$ python -q
>>> import numpy as np
>>> from numpy import linalg as LA
>>> np.set_printoptions(suppress=True, linewidth=100)
>>> rnd = lambda a: np.round(a, 1) + 0
>>> feats = np.array([[-2.0, 4.0, -5.0, 3.0],
...     [-4.0, 8.0, -10.0, 6.0],
...     [-4.0, 8.0, -13.0, 9.0],
...     [-4.0, 8.0, -16.0, 12.0]])
>>> feats
array([[ -2.,   4.,  -5.,   3.],
       [ -4.,   8., -10.,   6.],
       [ -4.,   8., -13.,   9.],
       [ -4.,   8., -16.,  12.]])
>>> # rows and columns are dependent
>>> left, sigma, Vh = LA.svd(feats)
>>> np.argmax(sigma[:-1] / (sigma[1:] + 1e-6)) + 1
np.int64(2)
>>> B = left[:, :2] @ np.diag(sigma[:2]) @ Vh[:2]
>>> rnd(LA.norm(feats - B, 2)), rnd(sigma[2])
(np.float64(0.0), np.float64(0.0))
>>> LA.matrix_rank(B)
np.int64(2)
>>> LA.matrix_rank(feats, rtol=0.05)
np.int64(2)
>>> rnd(B)
array([[ -2.,   4.,  -5.,   3.],
       [ -4.,   8., -10.,   6.],
       [ -4.,   8., -13.,   9.],
       [ -4.,   8., -16.,  12.]])
>>> rnd(LA.norm(feats - B) / LA.norm(feats))
np.float64(0.0)
>>> rk = LA.matrix_rank(B)
>>> rk
np.int64(2)
>>> ns = LA.svd(B)[2][rk:].T
>>> ns.shape
(4, 2)
>>> LA.matrix_rank(B.T @ B), LA.matrix_rank(B @ B.T)
(np.int64(2), np.int64(2))
>>> [int(LA.matrix_rank(B[:, :j + 1])) for j in range(4)]
[1, 1, 2, 2]
>>> r0 = np.array([0, 1])
>>> np.array([np.convolve(row, r0, "same") for row in feats])
array([[  0.,  -2.,   4.,  -5.],
       [  0.,  -4.,   8., -10.],
       [  0.,  -4.,   8., -13.],
       [  0.,  -4.,   8., -16.]])
>>> np.cross(feats[3, :3], feats[2, :3])
array([24., 12.,  0.])
>>> np.convolve(feats[3], r0)
array([  0.,  -4.,   8., -16.,  12.])
>>> x = np.array([-3, -3, -3, 0])
>>> h1 = np.maximum(feats @ x, 0)
>>> feats * (h1 > 1e-9)[:, None]
array([[ -2.,   4.,  -5.,   3.],
       [ -4.,   8., -10.,   6.],
       [ -4.,   8., -13.,   9.],
       [ -4.,   8., -16.,  12.]])
>>> rnd(np.tanh(feats @ x))
array([1., 1., 1., 1.])
>>> feats.T @ h1
array([ -342.,   684., -1152.,   810.])
>>> np.maximum(feats @ x, 0) - np.maximum(-feats @ x, 0)
array([ 9., 18., 27., 36.])
>>> arr = np.load("run10.npy")
>>> arr
array([[ -5,   7,  -3,   9,  -3,   9,  -5],
       [  5,  -8,  -3,   0,  -8,  -7,   7],
       [ -4,  -9,  -4,   9,  -1,   3,  -8],
       [ -2,   6,  -4,  -3,   5,  -3,   4],
       [-20,  31,   6,   9,  21,  30, -26]])
>>> left, sigma, Vh = LA.svd(arr)
>>> np.argmax(sigma[:-1] / (sigma[1:] + 1e-6)) + 1
np.int64(4)
>>> B = left[:, :4] @ np.diag(sigma[:4]) @ Vh[:4]
>>> rnd(np.abs(arr - B).max())
np.float64(0.0)
>>> rnd(B)
array([[ -5.,   7.,  -3.,   9.,  -3.,   9.,  -5.],
       [  5.,  -8.,  -3.,   0.,  -8.,  -7.,   7.],
       [ -4.,  -9.,  -4.,   9.,  -1.,   3.,  -8.],
       [ -2.,   6.,  -4.,  -3.,   5.,  -3.,   4.],
       [-20.,  31.,   6.,   9.,  21.,  30., -26.]])
>>> rk = LA.matrix_rank(arr)
>>> rk
np.int64(4)
>>> ns = LA.svd(arr)[2][rk:].T
>>> rnd(ns @ ns.T)
array([[ 0.7,  0.1, -0.3,  0.2,  0.3,  0.1, -0.2],
       [ 0.1,  0.1,  0. ,  0.1,  0. , -0.2, -0.2],
       [-0.3,  0. ,  0.3,  0.3,  0. , -0.2,  0.2],
       [ 0.2,  0.1,  0.3,  0.5,  0.3, -0.2,  0.2],
       [ 0.3,  0. ,  0. ,  0.3,  0.2,  0.1,  0.2],
       [ 0.1, -0.2, -0.2, -0.2,  0.1,  0.6,  0.3],
       [-0.2, -0.2,  0.2,  0.2,  0.2,  0.3,  0.5]])
>>> ns.shape
(7, 3)
>>> rnd(arr @ ns)
array([[0., 0., 0.],
       [0., 0., 0.],
       [0., 0., 0.],
       [0., 0., 0.],
       [0., 0., 0.]])
>>> [int(LA.matrix_rank(arr[:, :j + 1])) for j in range(7)]
[1, 2, 3, 4, 4, 4, 4]
>>> [int(LA.matrix_rank(arr[:i])) for i in range(1, len(arr) + 1)]
[1, 2, 3, 4, 4]
>>> [int(LA.matrix_rank(np.delete(arr, i, axis=0))) for i in range(5)]
[4, 4, 3, 3, 4]
>>> left, sigma, Vh = LA.svd(arr)
>>> vecs = Vh[:(sigma > 1e-8).sum()]
>>> rng = np.random.default_rng(71312)
>>> x = arr[2] + -3 * arr[4] + rng.integers(2) * np.eye(7)[0]
>>> x
array([  57., -102.,  -22.,  -18.,  -64.,  -87.,   70.])
>>> rnd(np.diag(vecs.T @ vecs))
array([0.3, 0.9, 0.7, 0.5, 0.8, 0.4, 0.5])
>>> np.allclose(vecs.T @ vecs @ x, x)
False
>>> rnd(vecs.T @ vecs)
array([[ 0.3, -0.1,  0.3, -0.2, -0.3, -0.1,  0.2],
       [-0.1,  0.9,  0. , -0.1,  0. ,  0.2,  0.2],
       [ 0.3,  0. ,  0.7, -0.3,  0. ,  0.2, -0.2],
       [-0.2, -0.1, -0.3,  0.5, -0.3,  0.2, -0.2],
       [-0.3,  0. ,  0. , -0.3,  0.8, -0.1, -0.2],
       [-0.1,  0.2,  0.2,  0.2, -0.1,  0.4, -0.3],
       [ 0.2,  0.2, -0.2, -0.2, -0.2, -0.3,  0.5]])
>>> B = arr + rng.integers(-2, 3, (5, 4)) @ rng.integers(-2, 3, (4, 7))
>>> B
array([[ -1,   3,  -1,  12,  -1,   3, -14],
       [  1,  -6,  -4,  -2, -11,  -6,   9],
       [  1,  -9,  -3,  11,   0,   6,  -2],
       [  4,   5,  -3,   0,   6,  -3,   6],
       [-18,  31,   4,  10,  23,  28, -29]])
>>> np.abs(B - arr).sum(axis=1)
array([30, 15, 18, 14, 12])
>>> rnd(LA.svd(B - arr, compute_uv=False))
array([14.8, 11.2,  3.2,  1.8,  0. ])
>>> data = np.load("a.npy")
>>> data
array([[0, 0, 1, 0],
       [0, 1, 0, 0],
       [0, 0, 0, 1],
       [1, 0, 0, 0]])
>>> # 2 groups of indices that never mix
>>> Q = data.astype(float).copy()
>>> for j in range(4):
...     Q[:, j] -= Q[:, :j] @ (Q[:, :j].T @ Q[:, j])
...     Q[:, j] /= LA.norm(Q[:, j])
... 
>>> Q
array([[0., 0., 1., 0.],
       [0., 1., 0., 0.],
       [0., 0., 0., 1.],
       [1., 0., 0., 0.]])
>>> Q.T @ data
array([[1., 0., 0., 0.],
       [0., 1., 0., 0.],
       [0., 0., 1., 0.],
       [0., 0., 0., 1.]])
>>> LA.matrix_power(data, 2)
array([[0, 0, 0, 1],
       [0, 1, 0, 0],
       [1, 0, 0, 0],
       [0, 0, 1, 0]])
>>> pr = np.eye(4)[0]
>>> for _ in range(5):
...     pr = pr @ data
...     print(pr.round(1))
... 
[0. 0. 1. 0.]
[0. 0. 0. 1.]
[1. 0. 0. 0.]
[0. 0. 1. 0.]
[0. 0. 0. 1.]
>>> F = np.load("block7.npy")
>>> F
array([[2, 0, 0, 0, 0, 0, 0],
       [1, 0, 0, 0, 0, 0, 0],
       [2, 2, 2, 0, 0, 0, 0],
       [0, 0, 2, 1, 0, 0, 0],
       [0, 0, 1, 1, 2, 0, 0],
       [0, 1, 1, 0, 0, 1, 0],
       [0, 1, 0, 2, 0, 0, 0]])
>>> left, sigma, Vh = LA.svd(F)
>>> vecs = Vh[:(sigma > 1e-8).sum()]
>>> x = F[4] + -3 * F[3] + rng.integers(2) * np.eye(7)[3]
>>> x
array([ 0.,  0., -5., -2.,  2.,  0.,  0.])
>>> rnd(LA.norm(x - vecs.T @ vecs @ x))
np.float64(0.0)
>>> rnd(vecs.T @ vecs)
array([[1., 0., 0., 0., 0., 0., 0.],
       [0., 1., 0., 0., 0., 0., 0.],
       [0., 0., 1., 0., 0., 0., 0.],
       [0., 0., 0., 1., 0., 0., 0.],
       [0., 0., 0., 0., 1., 0., 0.],
       [0., 0., 0., 0., 0., 1., 0.],
       [0., 0., 0., 0., 0., 0., 0.]])
>>> LA.matrix_rank(np.vstack([F, x]))
np.int64(6)
>>> F @ F
array([[ 4,  0,  0,  0,  0,  0,  0],
       [ 2,  0,  0,  0,  0,  0,  0],
       [10,  4,  4,  0,  0,  0,  0],
       [ 4,  4,  6,  1,  0,  0,  0],
       [ 2,  2,  6,  3,  4,  0,  0],
       [ 3,  3,  3,  0,  0,  1,  0],
       [ 1,  0,  4,  2,  0,  0,  0]])
>>> [round(float(x), 1) for x in LA.svd(F, compute_uv=False)[:3]]
[4.3, 2.9, 2.0]
>>> np.argsort(-LA.norm(F, axis=0).round(6), kind="stable")[:3]
array([2, 0, 1])
>>> (F + F.T) / 2
array([[2. , 0.5, 1. , 0. , 0. , 0. , 0. ],
       [0.5, 0. , 1. , 0. , 0. , 0.5, 0.5],
       [1. , 1. , 2. , 1. , 0.5, 0.5, 0. ],
       [0. , 0. , 1. , 1. , 0.5, 0. , 1. ],
       [0. , 0. , 0.5, 0.5, 2. , 0. , 0. ],
       [0. , 0.5, 0.5, 0. , 0. , 1. , 0. ],
       [0. , 0.5, 0. , 1. , 0. , 0. , 0. ]])
>>> LA.determinant(F)
Traceback (most recent call last):
  File "<python-input-82>", line 1, in <module>
    LA.determinant(F)
    ^^^^^^^^^^^^^^
AttributeError: module 'numpy.linalg' has no attribute 'determinant'
>>> rnd(LA.det(F))
np.float64(0.0)
>>> np.allclose(F, F.T)
False
>>> F @ F
array([[ 4,  0,  0,  0,  0,  0,  0],
       [ 2,  0,  0,  0,  0,  0,  0],
       [10,  4,  4,  0,  0,  0,  0],
       [ 4,  4,  6,  1,  0,  0,  0],
       [ 2,  2,  6,  3,  4,  0,  0],
       [ 3,  3,  3,  0,  0,  1,  0],
       [ 1,  0,  4,  2,  0,  0,  0]])
>>> E = np.load("out4.npy")
>>> E
array([[  1,   3,   3,  -1,   3,  -1],
       [  6,   0,  -2,  -6,   1,  -5],
       [  4,  -4,   3,  -1,  -2,  -1],
       [  3,  -7,   7,  -4,   2,   0],
       [  4,  -5,   9,  -6,   5,   2],
       [  0,   0,   6,  -7,   0,   2],
       [ -4,   4,   2,  -3,  -2,   6],
       [  1,   4,   1,   2,   3,   1],
       [  5,   7,   6,   3,   3,   0],
       [  6,   7,   4,   7,   2,   2],
       [  9,  12,   7,   4,   7,  -2],
       [ 12,   7,  11,  -1,   5,  -5],
       [ 11,   9,  14,  -5,   3,  -5],
       [  8,  10,  17, -10,   6,  -5],
       [  7,  13,  18, -13,  10,  -5],
       [ 12,  10,  14, -12,   9, -10],
       [ 13,  10,  18,  -7,   7, -13],
       [ 13,   6,  17,  -6,   7, -10],
       [ 12,   7,  15,  -3,   5,  -5],
       [ 14,  12,  14,  -5,  10,  -7],
       [ 17,  17,  12,  -1,  11,  -5]])
>>> labels = E[:, 4] > np.median(E[:, 4])
>>> r0 = E[labels].mean(axis=0) - E[~labels].mean(axis=0)
>>> ((E - E.mean(axis=0)) @ r0 > 0).astype(int)
array([0, 0, 0, 0, 0, 0, 0, 0, 0, 0, 1, 1, 1, 1, 1, 1, 1, 1, 1, 1, 1])
>>> B = E[0, 0] * E[1:] - np.outer(E[1:, 0], E[0])
>>> B
array([[  0, -18, -20,   0, -17,   1],
       [  0, -16,  -9,   3, -14,   3],
       [  0, -16,  -2,  -1,  -7,   3],
       [  0, -17,  -3,  -2,  -7,   6],
       [  0,   0,   6,  -7,   0,   2],
       [  0,  16,  14,  -7,  10,   2],
       [  0,   1,  -2,   3,   0,   2],
       [  0,  -8,  -9,   8, -12,   5],
       [  0, -11, -14,  13, -16,   8],
       [  0, -15, -20,  13, -20,   7],
       [  0, -29, -25,  11, -31,   7],
       [  0, -24, -19,   6, -30,   6],
       [  0, -14,  -7,  -2, -18,   3],
       [  0,  -8,  -3,  -6, -11,   2],
       [  0, -26, -22,   0, -27,   2],
       [  0, -29, -21,   6, -32,   0],
       [  0, -33, -22,   7, -32,   3],
       [  0, -29, -21,   9, -31,   7],
       [  0, -30, -28,   9, -32,   7],
       [  0, -34, -39,  16, -40,  12]])
>>> LA.matrix_rank(B), LA.matrix_rank(E)
(np.int64(5), np.int64(6))
>>> np.flatnonzero(~B.round(6).any(axis=1))
array([], dtype=int64)
>>> Xs = (E - E.mean(axis=0)) / E.std(axis=0)
>>> rnd(Xs.std(axis=0))
array([1., 1., 1., 1., 1., 1.])
>>> beta = LA.lstsq(np.delete(Xs, 0, axis=1), Xs[:, 0])[0]
>>> rnd(1 - np.var(Xs[:, 0] - np.delete(Xs, 0, axis=1) @ beta))
np.float64(0.9)
>>> rnd(beta)
array([ 0. ,  0.3,  0.4,  0.3, -0.6])
>>> M = np.loadtxt("data.csv", delimiter=",")
>>> rnd(M)
array([[-0.9,  0.2, -0.3],
       [-0.3,  0. ,  0.9],
       [ 0.2,  1. ,  0.1]])
>>> theta = np.radians(60)
>>> r_ = np.eye(3)
>>> r_[1, 1] = r_[2, 2] = np.cos(theta)
>>> r_[1, 2], r_[2, 1] = -np.sin(theta), np.sin(theta)
>>> rnd(r_)
array([[ 1. ,  0. ,  0. ],
       [ 0. ,  0.5, -0.9],
       [ 0. ,  0.9,  0.5]])
>>> B = M @ r_.T
>>> rnd(B)
array([[-0.9,  0.4,  0. ],
       [-0.3, -0.8,  0.4],
       [ 0.2,  0.4,  0.9]])
>>> rnd(LA.det(r_)), np.trace(r_)
(np.float64(1.0), np.float64(2.0))
>>> rnd(np.abs(B - M).max(axis=0))
array([0. , 0.8, 0.8])
>>> np.allclose(LA.norm(M, axis=1), LA.norm(B, axis=1))
True
>>> x = np.array([-1, 1, 1])
>>> rnd(np.abs(LA.eigvals(B)))
array([1., 1., 1.])
>>> rnd(LA.inv(B))
array([[-0.9, -0.3,  0.2],
       [ 0.4, -0.8,  0.4],
       [ 0. ,  0.4,  0.9]])
>>> 3 - LA.matrix_rank(B - np.eye(3), tol=1e-8)
np.int64(1)
>>> rnd(np.sort(np.abs(np.degrees(np.angle(LA.eigvals(B))))))
array([  0. , 157.9, 157.9])
>>> x = np.array([-2, -1, -1])
>>> rnd(np.abs(LA.eigvals(M)))
array([1., 1., 1.])
>>> rnd(LA.det(M))
np.float64(1.0)
>>> r0 = np.array([-2, -2, -1, 1, -1, -1])
>>> W0 = 4 * np.eye(6) + np.outer(r0, r0)
>>> W0
array([[ 8.,  4.,  2., -2.,  2.,  2.],
       [ 4.,  8.,  2., -2.,  2.,  2.],
       [ 2.,  2.,  5., -1.,  1.,  1.],
       [-2., -2., -1.,  5., -1., -1.],
       [ 2.,  2.,  1., -1.,  5.,  1.],
       [ 2.,  2.,  1., -1.,  1.,  5.]])
>>> ev, vecs = LA.eigh(W0)
>>> x = np.array([0, -1, -2, 1, -2, -1])
>>> rnd(vecs * np.maximum(ev, 0) @ vecs.T)
array([[ 8.,  4.,  2., -2.,  2.,  2.],
       [ 4.,  8.,  2., -2.,  2.,  2.],
       [ 2.,  2.,  5., -1.,  1.,  1.],
       [-2., -2., -1.,  5., -1., -1.],
       [ 2.,  2.,  1., -1.,  5.,  1.],
       [ 2.,  2.,  1., -1.,  1.,  5.]])
>>> rnd(LA.eigvalsh(W0[1:, 1:]))
array([ 4.,  4.,  4.,  4., 12.])
>>> rnd(x @ W0 @ x / (x @ x)), rnd(ev[0]), ev[-1]
(np.float64(9.8), np.float64(4.0), np.float64(16.0))
>>> x @ W0 @ x
np.float64(108.0)
>>> rnd(vecs * np.abs(ev) @ vecs.T)
array([[ 8.,  4.,  2., -2.,  2.,  2.],
       [ 4.,  8.,  2., -2.,  2.,  2.],
       [ 2.,  2.,  5., -1.,  1.,  1.],
       [-2., -2., -1.,  5., -1., -1.],
       [ 2.,  2.,  1., -1.,  5.,  1.],
       [ 2.,  2.,  1., -1.,  1.,  5.]])
>>> rk = LA.matrix_rank(F)
>>> rk
np.int64(6)
>>> ns = LA.svd(F)[2][rk:].T
>>> LA.matrix_rank(F.T @ F), LA.matrix_rank(F @ F.T)
(np.int64(6), np.int64(6))
>>> np.allclose(F @ ns, 0)
True
>>> F @ ns
array([[0.],
       [0.],
       [0.],
       [0.],
       [0.],
       [0.],
       [0.]])
>>> ns.shape
(7, 1)
>>> x = np.ones(6)
>>> for _ in range(4):
...     x = W0 @ x
...     x /= LA.norm(x)
...     print(round(x @ W0 @ x, 1))
... 
15.3
16.0
16.0
16.0
>>> rnd(LA.eigvalsh(W0)[-1])
np.float64(16.0)
>>> rnd(x)
array([ 0.6,  0.6,  0.3, -0.3,  0.3,  0.3])
>>> B = np.array([[-3, 0, 3, 2, 1],
...     [-3, 0, 2, 3, 2],
...     [-3, -2, -2, 2, 0],
...     [1, -2, 0, 0, -1],
...     [3, -2, -2, 3, -3]])
>>> X = B + B.T
>>> X
array([[-6, -3,  0,  3,  4],
       [-3,  0,  0,  1,  0],
       [ 0,  0, -4,  2, -2],
       [ 3,  1,  2,  0,  2],
       [ 4,  0, -2,  2, -6]])
>>> # equal to its transpose
>>> F.sum(axis=0)
array([5, 4, 6, 4, 2, 1, 0])
>>> F.sum(axis=1)
array([2, 1, 6, 3, 4, 3, 3])
>>> rnd(LA.norm(F))
np.float64(6.0)
>>> np.diff(F, axis=0)
array([[-1,  0,  0,  0,  0,  0,  0],
       [ 1,  2,  2,  0,  0,  0,  0],
       [-2, -2,  0,  1,  0,  0,  0],
       [ 0,  0, -1,  0,  2,  0,  0],
       [ 0,  1,  0, -1, -2,  1,  0],
       [ 0,  0, -1,  2,  0, -1,  0]])
>>> np.abs(F).max()
np.int64(2)
>>> rnd(F.mean(axis=0))
array([0.7, 0.6, 0.9, 0.6, 0.3, 0.1, 0. ])
>>> rnd(LA.svd(F, compute_uv=False))
array([4.3, 2.9, 2. , 1.9, 1.3, 0.8, 0. ])
>>> x = np.array([2, -4, -1, 5, -7])
>>> h1 = np.maximum(X @ x, 0)
>>> X.T @ h1
array([ 248,    0, -236,  180, -428])
>>> np.maximum(X @ x, 0) - np.maximum(-X @ x, 0)
array([-13,  -1,  28, -14,  62])
>>> np.flatnonzero(h1 > 1e-9)
array([2, 4])
